$ ipython --no-banner

In [1]: import numpy as np

In [2]: from numpy import linalg as LA

In [3]: np.set_printoptions(suppress=True, linewidth=200)

In [4]: def rd(a):
   ...:     return np.round(a, 2) + 0
   ...: 

In [5]: ang = np.deg2rad(122)

In [6]: J = np.eye(5)

In [7]: J[np.ix_([0, 2], [0, 2])] = [[np.cos(ang), -np.sin(ang)], [np.sin(ang), np.cos(ang)]]

In [8]: print(rd(J))
[[-0.53  0.   -0.85  0.    0.  ]
 [ 0.    1.    0.    0.    0.  ]
 [ 0.85  0.   -0.53  0.    0.  ]
 [ 0.    0.    0.    1.    0.  ]
 [ 0.    0.    0.    0.    1.  ]]

In [9]: x = np.array([0, 0, -3, -3, -3])

In [10]: target = J @ x

In [11]: beta, lr = np.zeros(5), 1 / LA.norm(J, 2) ** 2

In [12]: for i in range(8):
    ...:     beta -= lr * J.T @ (J @ beta - target)
    ...:     if i % 2 == 0: print(i, round(LA.norm(J @ beta - target), 2))
    ...: 
0 0.0
2 0.0
4 0.0
6 0.0

In [13]: print(rd(LA.cond(J)))
1.0

In [14]: print(rd(beta))
[ 0.  0. -3. -3. -3.]

In [15]: print(rd(LA.pinv(J)))
[[-0.53  0.    0.85  0.    0.  ]
 [ 0.    1.    0.    0.    0.  ]
 [-0.85  0.   -0.53  0.    0.  ]
 [ 0.    0.    0.    1.    0.  ]
 [ 0.    0.    0.    0.    1.  ]]

In [16]: rng = np.random.default_rng(819040)

In [17]: lab = rng.permutation(5)

In [18]: print(lab)
[2 0 1 4 3]

In [19]: out = J[lab][:, lab]

In [20]: print(rd(LA.det(out)), rd(LA.det(J[lab])))
1.0 -1.0

In [21]: print(rd(np.sort(np.abs(LA.eigvals(out)))))
[1. 1. 1. 1. 1.]

In [22]: print(np.allclose(out, J))
False

In [23]: ang = np.radians(15)

In [24]: R = np.eye(5)

In [25]: R[4, 4] = R[3, 3] = np.cos(ang)

In [26]: R[4, 3], R[3, 4] = -np.sin(ang), np.sin(ang)

In [27]: print(rd(R))
[[ 1.    0.    0.    0.    0.  ]
 [ 0.    1.    0.    0.    0.  ]
 [ 0.    0.    1.    0.    0.  ]
 [ 0.    0.    0.    0.97  0.26]
 [ 0.    0.    0.   -0.26  0.97]]

In [28]: out = J @ R.T

In [29]: print(np.allclose(LA.norm(J, axis=1), LA.norm(out, axis=1)))
True

In [30]: print(rd(LA.svd(J, compute_uv=False)), rd(LA.svd(out, compute_uv=False)))
[1. 1. 1. 1. 1.] [1. 1. 1. 1. 1.]

In [31]: print(rd(LA.det(R)), rd(np.trace(R)))
1.0 4.93
